$ python3 -q
>>> import numpy as np
>>> from numpy import linalg as LA
>>> np.set_printoptions(precision=3, suppress=True, linewidth=160, floatmode="fixed")
>>> W0 = np.load("w.npy")
>>> print(W0)
[[-4 -1 -4 -1 -4 -1]
 [-4 -8 -4 -8 -4 -8]
 [ 4 -5  4 -5  4 -5]
 [-4 -1 -4 -1 -4 -1]
 [-4 -8 -4 -8 -4 -8]
 [ 4 -5  4 -5  4 -5]]
>>> # looks like rank 2
>>> print(round(float(np.trace(LA.pinv(W0) @ W0)), 3))
2.0
>>> print(np.allclose(W0[:-1].T @ LA.lstsq(W0[:-1].T, W0[-1])[0], W0[-1]))
True
>>> print(np.abs(np.diag(LA.qr(W0)[1])) > 1e-9)
[ True  True False False False False]
>>> print(np.unique(W0.round(6), axis=0).shape)
(3, 6)
>>> rng = np.random.default_rng(9)
>>> labels = rng.permutation(6)
>>> print(labels)
[3 5 2 4 0 1]
>>> M2 = W0[labels][:, labels]
>>> print(np.trace(M2))
-18
>>> left, s, Vh = LA.svd(W0)
>>> evecs = Vh[:(s > 1e-8).sum()]
>>> vec = W0[3] + 3 * W0[0] + rng.integers(2) * np.eye(6)[3]
>>> print(vec)
[-16.000  -4.000 -16.000  -3.000 -16.000  -4.000]
>>> print(LA.matrix_rank(np.vstack([W0, vec])))
3
>>> print(np.diag(evecs.T @ evecs))
[0.333 0.333 0.333 0.333 0.333 0.333]
>>> print(np.round(np.sort(np.abs(LA.eigvals(W0))), 3) + 0)
[ 0.000  0.000  0.000  0.000  0.000 18.000]
>>> print(np.allclose(W0, W0.T))
False
>>> print(np.trace(W0))
-18
>>> print(W0 @ W0)
[[ 20  70  20  70  20  70]
 [ 48 168  48 168  48 168]
 [  4  14   4  14   4  14]
 [ 20  70  20  70  20  70]
 [ 48 168  48 168  48 168]
 [  4  14   4  14   4  14]]
>>> print((W0 - W0.T) / 2)
[[ 0.000  1.500 -4.000  1.500  0.000 -2.500]
 [-1.500  0.000  0.500 -3.500  2.000 -1.500]
 [ 4.000 -0.500  0.000 -0.500  4.000 -4.500]
 [-1.500  3.500  0.500  0.000  2.000  2.000]
 [ 0.000 -2.000 -4.000 -2.000  0.000 -6.000]
 [ 2.500  1.500  4.500 -2.000  6.000  0.000]]
